% ipython --no-banner

In [1]: import numpy as np

In [2]: np.set_printoptions(precision=2, suppress=True, linewidth=120, legacy="1.25")

In [3]: u = np.array([2, -2, 2, 2, 2, 2, 1, 0, 1, 3, -3, -3])

In [4]: arr = 4 * np.eye(12) + np.outer(u, u)

In [5]: arr
Out[5]: 
array([[ 8., -4.,  4.,  4.,  4.,  4.,  2.,  0.,  2.,  6., -6., -6.],
       [-4.,  8., -4., -4., -4., -4., -2.,  0., -2., -6.,  6.,  6.],
       [ 4., -4.,  8.,  4.,  4.,  4.,  2.,  0.,  2.,  6., -6., -6.],
       [ 4., -4.,  4.,  8.,  4.,  4.,  2.,  0.,  2.,  6., -6., -6.],
       [ 4., -4.,  4.,  4.,  8.,  4.,  2.,  0.,  2.,  6., -6., -6.],
       [ 4., -4.,  4.,  4.,  4.,  8.,  2.,  0.,  2.,  6., -6., -6.],
       [ 2., -2.,  2.,  2.,  2.,  2.,  5.,  0.,  1.,  3., -3., -3.],
       [ 0.,  0.,  0.,  0.,  0.,  0.,  0.,  4.,  0.,  0.,  0.,  0.],
       [ 2., -2.,  2.,  2.,  2.,  2.,  1.,  0.,  5.,  3., -3., -3.],
       [ 6., -6.,  6.,  6.,  6.,  6.,  3.,  0.,  3., 13., -9., -9.],
       [-6.,  6., -6., -6., -6., -6., -3.,  0., -3., -9., 13.,  9.],
       [-6.,  6., -6., -6., -6., -6., -3.,  0., -3., -9.,  9., 13.]])

In [6]: arr @ arr
Out[6]: 
array([[ 260., -244.,  244.,  244.,  244.,  244.,  122.,    0.,  122.,  366., -366., -366.],
       [-244.,  260., -244., -244., -244., -244., -122.,    0., -122., -366.,  366.,  366.],
       [ 244., -244.,  260.,  244.,  244.,  244.,  122.,    0.,  122.,  366., -366., -366.],
       [ 244., -244.,  244.,  260.,  244.,  244.,  122.,    0.,  122.,  366., -366., -366.],
       [ 244., -244.,  244.,  244.,  260.,  244.,  122.,    0.,  122.,  366., -366., -366.],
       [ 244., -244.,  244.,  244.,  244.,  260.,  122.,    0.,  122.,  366., -366., -366.],
       [ 122., -122.,  122.,  122.,  122.,  122.,   77.,    0.,   61.,  183., -183., -183.],
       [   0.,    0.,    0.,    0.,    0.,    0.,    0.,   16.,    0.,    0.,    0.,    0.],
       [ 122., -122.,  122.,  122.,  122.,  122.,   61.,    0.,   77.,  183., -183., -183.],
       [ 366., -366.,  366.,  366.,  366.,  366.,  183.,    0.,  183.,  565., -549., -549.],
       [-366.,  366., -366., -366., -366., -366., -183.,    0., -183., -549.,  565.,  549.],
       [-366.,  366., -366., -366., -366., -366., -183.,    0., -183., -549.,  549.,  565.]])

In [7]: (arr != 0).astype(int)
Out[7]: 
array([[1, 1, 1, 1, 1, 1, 1, 0, 1, 1, 1, 1],
       [1, 1, 1, 1, 1, 1, 1, 0, 1, 1, 1, 1],
       [1, 1, 1, 1, 1, 1, 1, 0, 1, 1, 1, 1],
       [1, 1, 1, 1, 1, 1, 1, 0, 1, 1, 1, 1],
       [1, 1, 1, 1, 1, 1, 1, 0, 1, 1, 1, 1],
       [1, 1, 1, 1, 1, 1, 1, 0, 1, 1, 1, 1],
       [1, 1, 1, 1, 1, 1, 1, 0, 1, 1, 1, 1],
       [0, 0, 0, 0, 0, 0, 0, 1, 0, 0, 0, 0],
       [1, 1, 1, 1, 1, 1, 1, 0, 1, 1, 1, 1],
       [1, 1, 1, 1, 1, 1, 1, 0, 1, 1, 1, 1],
       [1, 1, 1, 1, 1, 1, 1, 0, 1, 1, 1, 1],
       [1, 1, 1, 1, 1, 1, 1, 0, 1, 1, 1, 1]])

In [8]: W0 = np.loadtxt("arr.csv", delimiter=",")

In [9]: W0
Out[9]: 
array([[0.25, 0.25, 0.25, 0.17, 0.08],
       [0.2 , 0.2 , 0.  , 0.6 , 0.  ],
       [0.  , 0.22, 0.33, 0.33, 0.11],
       [0.11, 0.  , 0.33, 0.33, 0.22],
       [0.14, 0.  , 0.14, 0.29, 0.43]])

In [10]: vec = np.array([-2, 0, 2, 3, 3])

In [11]: h = np.maximum(W0 @ vec, 0)

In [12]: np.maximum(W0 @ vec, 0) - np.maximum(-W0 @ vec, 0)
Out[12]: array([0.75, 1.4 , 2.  , 2.11, 2.14])

In [13]: W0.T @ h
Out[13]: array([1.01, 0.91, 1.86, 2.95, 1.67])

In [14]: np.tanh(W0 @ vec)
Out[14]: array([0.64, 0.89, 0.96, 0.97, 0.97])

In [15]: np.flatnonzero(h > 1e-9)
Out[15]: array([0, 1, 2, 3, 4])

In [16]: np.maximum(W0 @ (3 * vec), 0)
Out[16]: array([2.25, 4.2 , 6.  , 6.33, 6.43])

In [17]: def softmax(z):
    ...:     e = np.exp(z - z.max(axis=-1, keepdims=True))
    ...:     return e / e.sum(axis=-1, keepdims=True)
    ...: 

In [18]: softmax(arr).sum(axis=1)
Out[18]: array([1., 1., 1., 1., 1., 1., 1., 1., 1., 1., 1., 1.])

In [19]: S = arr @ arr.T / np.sqrt(12)

In [20]: np.round(softmax(S), 2) + 0
Out[20]: 
array([[0.  , 0.  , 0.  , 0.  , 0.  , 0.  , 0.  , 0.  , 0.  , 1.  , 0.  , 0.  ],
       [0.  , 0.  , 0.  , 0.  , 0.  , 0.  , 0.  , 0.  , 0.  , 0.  , 0.5 , 0.5 ],
       [0.  , 0.  , 0.  , 0.  , 0.  , 0.  , 0.  , 0.  , 0.  , 1.  , 0.  , 0.  ],
       [0.  , 0.  , 0.  , 0.  , 0.  , 0.  , 0.  , 0.  , 0.  , 1.  , 0.  , 0.  ],
       [0.  , 0.  , 0.  , 0.  , 0.  , 0.  , 0.  , 0.  , 0.  , 1.  , 0.  , 0.  ],
       [0.  , 0.  , 0.  , 0.  , 0.  , 0.  , 0.  , 0.  , 0.  , 1.  , 0.  , 0.  ],
       [0.  , 0.  , 0.  , 0.  , 0.  , 0.  , 0.  , 0.  , 0.  , 1.  , 0.  , 0.  ],
       [0.01, 0.01, 0.01, 0.01, 0.01, 0.01, 0.01, 0.9 , 0.01, 0.01, 0.01, 0.01],
       [0.  , 0.  , 0.  , 0.  , 0.  , 0.  , 0.  , 0.  , 0.  , 1.  , 0.  , 0.  ],
       [0.  , 0.  , 0.  , 0.  , 0.  , 0.  , 0.  , 0.  , 0.  , 1.  , 0.  , 0.  ],
       [0.  , 0.  , 0.  , 0.  , 0.  , 0.  , 0.  , 0.  , 0.  , 0.  , 0.99, 0.01],
       [0.  , 0.  , 0.  , 0.  , 0.  , 0.  , 0.  , 0.  , 0.  , 0.  , 0.01, 0.99]])

In [21]: np.round(softmax(S + np.triu(np.full(S.shape, -np.inf), 1)), 2) + 0
Out[21]: 
array([[1.  , 0.  , 0.  , 0.  , 0.  , 0.  , 0.  , 0.  , 0.  , 0.  , 0.  , 0.  ],
       [0.  , 1.  , 0.  , 0.  , 0.  , 0.  , 0.  , 0.  , 0.  , 0.  , 0.  , 0.  ],
       [0.01, 0.  , 0.99, 0.  , 0.  , 0.  , 0.  , 0.  , 0.  , 0.  , 0.  , 0.  ],
       [0.01, 0.  , 0.01, 0.98, 0.  , 0.  , 0.  , 0.  , 0.  , 0.  , 0.  , 0.  ],
       [0.01, 0.  , 0.01, 0.01, 0.97, 0.  , 0.  , 0.  , 0.  , 0.  , 0.  , 0.  ],
       [0.01, 0.  , 0.01, 0.01, 0.01, 0.96, 0.  , 0.  , 0.  , 0.  , 0.  , 0.  ],
       [0.2 , 0.  , 0.2 , 0.2 , 0.2 , 0.2 , 0.  , 0.  , 0.  , 0.  , 0.  , 0.  ],
       [0.01, 0.01, 0.01, 0.01, 0.01, 0.01, 0.01, 0.94, 0.  , 0.  , 0.  , 0.  ],
       [0.2 , 0.  , 0.2 , 0.2 , 0.2 , 0.2 , 0.  , 0.  , 0.  , 0.  , 0.  , 0.  ],
       [0.  , 0.  , 0.  , 0.  , 0.  , 0.  , 0.  , 0.  , 0.  , 1.  , 0.  , 0.  ],
       [0.  , 0.  , 0.  , 0.  , 0.  , 0.  , 0.  , 0.  , 0.  , 0.  , 1.  , 0.  ],
       [0.  , 0.  , 0.  , 0.  , 0.  , 0.  , 0.  , 0.  , 0.  , 0.  , 0.01, 0.99]])

In [22]: u = np.array([-9, -4, -1, -7, 1, 0, 3])

In [23]: r1 = np.array([1, 1, 4, 0, 2])

In [24]: M = u[:, None] + r1[None, :]

In [25]: M
Out[25]: 
array([[-8, -8, -5, -9, -7],
       [-3, -3,  0, -4, -2],
       [ 0,  0,  3, -1,  1],
       [-6, -6, -3, -7, -5],
       [ 2,  2,  5,  1,  3],
       [ 1,  1,  4,  0,  2],
       [ 4,  4,  7,  3,  5]])

In [26]: softmax(M[3] + -3)
Out[26]: array([0.04, 0.04, 0.8 , 0.01, 0.11])

In [27]: softmax(M[3])
Out[27]: array([0.04, 0.04, 0.8 , 0.01, 0.11])

In [28]: S = M @ M.T / np.sqrt(5)

In [29]: np.round(softmax(S + np.triu(np.full(S.shape, -np.inf), 1)), 2) + 0
Out[29]: 
array([[1.  , 0.  , 0.  , 0.  , 0.  , 0.  , 0.  ],
       [1.  , 0.  , 0.  , 0.  , 0.  , 0.  , 0.  ],
       [0.  , 0.02, 0.98, 0.  , 0.  , 0.  , 0.  ],
       [1.  , 0.  , 0.  , 0.  , 0.  , 0.  , 0.  ],
       [0.  , 0.  , 0.  , 0.  , 1.  , 0.  , 0.  ],
       [0.  , 0.  , 0.  , 0.  , 0.97, 0.03, 0.  ],
       [0.  , 0.  , 0.  , 0.  , 0.  , 0.  , 1.  ]])

In [30]: np.round(softmax(S), 2) + 0
Out[30]: 
array([[1.  , 0.  , 0.  , 0.  , 0.  , 0.  , 0.  ],
       [1.  , 0.  , 0.  , 0.  , 0.  , 0.  , 0.  ],
       [0.  , 0.  , 0.  , 0.  , 0.06, 0.02, 0.92],
       [1.  , 0.  , 0.  , 0.  , 0.  , 0.  , 0.  ],
       [0.  , 0.  , 0.  , 0.  , 0.  , 0.  , 1.  ],
       [0.  , 0.  , 0.  , 0.  , 0.  , 0.  , 1.  ],
       [0.  , 0.  , 0.  , 0.  , 0.  , 0.  , 1.  ]])

In [31]: softmax(S).round(6).argmax(axis=1)
Out[31]: array([0, 0, 6, 0, 6, 6, 6])

In [32]: M2 = M / np.sqrt((M ** 2).mean(axis=1, keepdims=True))

In [33]: np.linalg.matrix_rank(M - M.mean(axis=1, keepdims=True))
Out[33]: 1

In [34]: u, r1 = M[3], M[0]

In [35]: u @ r1
Out[35]: 209

In [36]: p = (u @ r1) / (u @ u) * u

In [37]: np.linalg.matrix_rank(np.outer(u, r1))
Out[37]: 1

In [38]: np.round(np.linalg.norm(u + r1) ** 2 + np.linalg.norm(u - r1) ** 2, 2)
Out[38]: 876.0

In [39]: (r1 - p) @ u
Out[39]: 0.0

In [40]: np.outer(u, r1)
Out[40]: 
array([[48, 48, 30, 54, 42],
       [48, 48, 30, 54, 42],
       [24, 24, 15, 27, 21],
       [56, 56, 35, 63, 49],
       [40, 40, 25, 45, 35]])

In [41]: M2 = np.array([[0, 1, 0], [2, 2, 2], [2, 0, 1], [3, 2, 2], [3, 1, 0]])

In [42]: M2.T @ M.T
Out[42]: 
array([[-74, -24,   6, -54,  26,  16,  46],
       [-49, -19,  -1, -37,  11,   5,  23],
       [-39, -14,   1, -29,  11,   6,  21]])

In [43]: M @ M2
Out[43]: 
array([[-74, -49, -39],
       [-24, -19, -14],
       [  6,  -1,   1],
       [-54, -37, -29],
       [ 26,  11,  11],
       [ 16,   5,   6],
       [ 46,  23,  21]])

In [44]: np.einsum("ik,kj->ij", M, M2)
Out[44]: 
array([[-74, -49, -39],
       [-24, -19, -14],
       [  6,  -1,   1],
       [-54, -37, -29],
       [ 26,  11,  11],
       [ 16,   5,   6],
       [ 46,  23,  21]])

In [45]: np.linalg.matrix_rank(np.vstack([M, M2.T]))
Out[45]: 5

In [46]: np.linalg.matrix_rank(M @ M2)
Out[46]: 2

In [47]: mat = np.loadtxt("layer3.csv", delimiter=",")

In [48]: mat
Out[48]: 
array([[ 0.46,  1.68, -1.42,  1.64,  1.88],
       [ 0.58,  2.5 , -0.96,  1.57,  3.08],
       [ 0.09, -0.28, -2.16,  2.29,  2.59],
       [-0.52,  2.38, -2.57,  4.62,  3.2 ],
       [-2.78, -2.58, -3.99,  7.4 ,  4.02],
       [ 0.27,  1.31, -1.41,  2.31,  4.98],
       [ 0.81, -2.19, -1.42,  0.  ,  3.19],
       [-0.73, -1.21, -2.29,  3.01,  1.7 ],
       [-0.28, -1.18, -0.42,  0.7 ,  1.92],
       [-0.3 ,  0.81, -1.48,  2.29,  0.97],
       [ 0.58,  0.5 ,  0.09, -0.01,  4.  ],
       [-0.2 , -0.4 ,  0.  ,  0.73,  3.1 ],
       [-1.41,  0.71, -3.1 ,  5.29,  1.08],
       [-1.61,  0.28, -3.12,  6.01,  4.16],
       [-1.51, -2.1 , -2.38,  3.68,  0.8 ],
       [-0.25, -1.18, -0.38,  0.7 ,  1.89],
       [-1.13, -3.2 , -3.1 ,  3.66,  2.39],
       [ 0.11,  0.81,  0.36,  0.  ,  1.2 ]])

In [49]: M2 = np.c_[mat[:, :3] @ np.array([[3, 6, 9], [3, 6, 7], [2, 2, 3]]), np.array([8, -5, -5, 5, -1, 7, -2, 3, 6, 1, -6, 9, -9, 4, 2, -2, 6, 9])]

In [50]: M2
Out[50]: 
array([[  3.58,  10.  ,  11.64,   8.  ],
       [  7.32,  16.56,  19.84,  -5.  ],
       [ -4.89,  -5.46,  -7.63,  -5.  ],
       [  0.44,   6.02,   4.27,   5.  ],
       [-24.06, -40.14, -55.05,  -1.  ],
       [  1.92,   6.66,   7.37,   7.  ],
       [ -6.98, -11.12, -12.3 ,  -2.  ],
       [-10.4 , -16.22, -21.91,   3.  ],
       [ -5.22,  -9.6 , -12.04,   6.  ],
       [ -1.43,   0.1 ,  -1.47,   1.  ],
       [  3.42,   6.66,   8.99,  -6.  ],
       [ -1.8 ,  -3.6 ,  -4.6 ,   9.  ],
       [ -8.3 , -10.4 , -17.02,  -9.  ],
       [-10.23, -14.22, -21.89,   4.  ],
       [-15.59, -26.42, -35.43,   2.  ],
       [ -5.05,  -9.34, -11.65,  -2.  ],
       [-19.19, -32.18, -41.87,   6.  ],
       [  3.48,   6.24,   7.74,   9.  ]])

In [51]: np.round(np.linalg.norm(M2 - mat @ np.linalg.lstsq(mat, M2)[0], axis=0), 2) + 0
Out[51]: array([ 0.  ,  0.  ,  0.  , 22.36])

In [52]: np.linalg.norm(np.linalg.qr(mat)[0].T @ M2, axis=0) ** 2 / ((M2 ** 2).sum(axis=0) + 1e-12)
Out[52]: array([1.  , 1.  , 1.  , 0.13])

In [53]: vec = np.array([3, 0, 2, -1, 0])

In [54]: rhs = mat @ vec

In [55]: np.round(np.linalg.lstsq(mat, rhs)[0], 2) + 0
Out[55]: array([ 3.,  0.,  2., -1.,  0.])

In [56]: np.round(np.linalg.pinv(mat) @ mat, 2) + 0
Out[56]: 
array([[1., 0., 0., 0., 0.],
       [0., 1., 0., 0., 0.],
       [0., 0., 1., 0., 0.],
       [0., 0., 0., 1., 0.],
       [0., 0., 0., 0., 1.]])

In [57]: np.round(np.linalg.solve(mat.T @ mat, mat.T @ rhs), 2) + 0
Out[57]: array([ 3.,  0.,  2., -1.,  0.])

In [58]: rng = np.random.default_rng(215)

In [59]: rhs = rhs + 0.02 * rng.normal(size=18)

In [60]: rhs
Out[60]: 
array([ -3.09,  -1.76,  -6.34, -11.31, -23.74,  -4.36,  -0.41,  -9.8 ,  -2.39,  -6.12,   1.91,  -1.33, -15.71, -17.07,
       -12.96,  -2.21, -13.22,   1.05])

In [61]: b, *_ = np.linalg.lstsq(mat, rhs)

In [62]: [round(float(np.linalg.norm(np.linalg.solve(mat.T @ mat + lam * np.eye(5), mat.T @ rhs))), 2) for lam in (0, 1, 10, 100)]
Out[62]: [3.74, 2.72, 2.5, 1.75]

In [63]: b.round(2) + 0
Out[63]: array([ 3.  ,  0.  ,  1.99, -1.  ,  0.  ])

In [64]: cent = np.sign(np.array([[2, 0, 1, 0], [1, 1, 1, 0], [0, 1, 2, 2], [1, 0, 1, 2]]))

In [65]: M2 = (np.tril(cent, -1) + np.eye(4)) @ (np.triu(cent, 1) + np.eye(4))

In [66]: vals = np.array([0, 0, 1, 1])

In [67]: m1 = np.rint(M2 * vals @ np.linalg.inv(M2)) + 0

In [68]: m1
Out[68]: 
array([[ 3., -2.,  2., -1.],
       [ 6., -4.,  4., -2.],
       [ 4., -3.,  3., -1.],
       [ 2., -2.,  2.,  0.]])

In [69]: lab = rng.permutation(4)

In [70]: lab
Out[70]: array([2, 1, 3, 0])

In [71]: M2 = m1[lab][:, lab]

In [72]: np.diag(M2)
Out[72]: array([ 3., -4.,  0.,  3.])

In [73]: M2
Out[73]: 
array([[ 3., -3., -1.,  4.],
       [ 4., -4., -2.,  6.],
       [ 2., -2.,  0.,  2.],
       [ 2., -2., -1.,  3.]])

In [74]: np.round(np.linalg.det(M2), 2), np.round(np.linalg.det(m1[lab]), 2)
Out[74]: (0.0, 0.0)

In [75]: np.round(np.sort(np.abs(np.linalg.eigvals(M2))), 2) + 0
Out[75]: array([0., 0., 1., 1.])

In [76]: np.trace(M2)
Out[76]: 2.0

In [77]: J = np.load("w.npy")

In [78]: J
Out[78]: 
array([[1, 0, 0, 1, 1, 4, 0, 5, 2, 4],
       [5, 3, 2, 2, 5, 4, 1, 2, 2, 2],
       [4, 5, 2, 0, 3, 1, 1, 2, 3, 5],
       [3, 1, 3, 5, 0, 4, 1, 4, 1, 4],
       [0, 3, 2, 5, 3, 4, 1, 0, 1, 2],
       [5, 2, 0, 2, 4, 2, 2, 3, 5, 0],
       [0, 3, 2, 0, 3, 2, 3, 0, 5, 3],
       [1, 2, 1, 2, 1, 3, 0, 1, 5, 3],
       [5, 1, 1, 2, 5, 5, 0, 3, 2, 5],
       [4, 2, 5, 0, 5, 5, 4, 2, 2, 0]])

In [79]: np.diff(J, axis=0)
Out[79]: 
array([[ 4,  3,  2,  1,  4,  0,  1, -3,  0, -2],
       [-1,  2,  0, -2, -2, -3,  0,  0,  1,  3],
       [-1, -4,  1,  5, -3,  3,  0,  2, -2, -1],
       [-3,  2, -1,  0,  3,  0,  0, -4,  0, -2],
       [ 5, -1, -2, -3,  1, -2,  1,  3,  4, -2],
       [-5,  1,  2, -2, -1,  0,  1, -3,  0,  3],
       [ 1, -1, -1,  2, -2,  1, -3,  1,  0,  0],
       [ 4, -1,  0,  0,  4,  2,  0,  2, -3,  2],
       [-1,  1,  4, -2,  0,  0,  4, -1,  0, -5]])

In [80]: J - J[0]
Out[80]: 
array([[ 0,  0,  0,  0,  0,  0,  0,  0,  0,  0],
       [ 4,  3,  2,  1,  4,  0,  1, -3,  0, -2],
       [ 3,  5,  2, -1,  2, -3,  1, -3,  1,  1],
       [ 2,  1,  3,  4, -1,  0,  1, -1, -1,  0],
       [-1,  3,  2,  4,  2,  0,  1, -5, -1, -2],
       [ 4,  2,  0,  1,  3, -2,  2, -2,  3, -4],
       [-1,  3,  2, -1,  2, -2,  3, -5,  3, -1],
       [ 0,  2,  1,  1,  0, -1,  0, -4,  3, -1],
       [ 4,  1,  1,  1,  4,  1,  0, -2,  0,  1],
       [ 3,  2,  5, -1,  4,  1,  4, -3,  0, -4]])
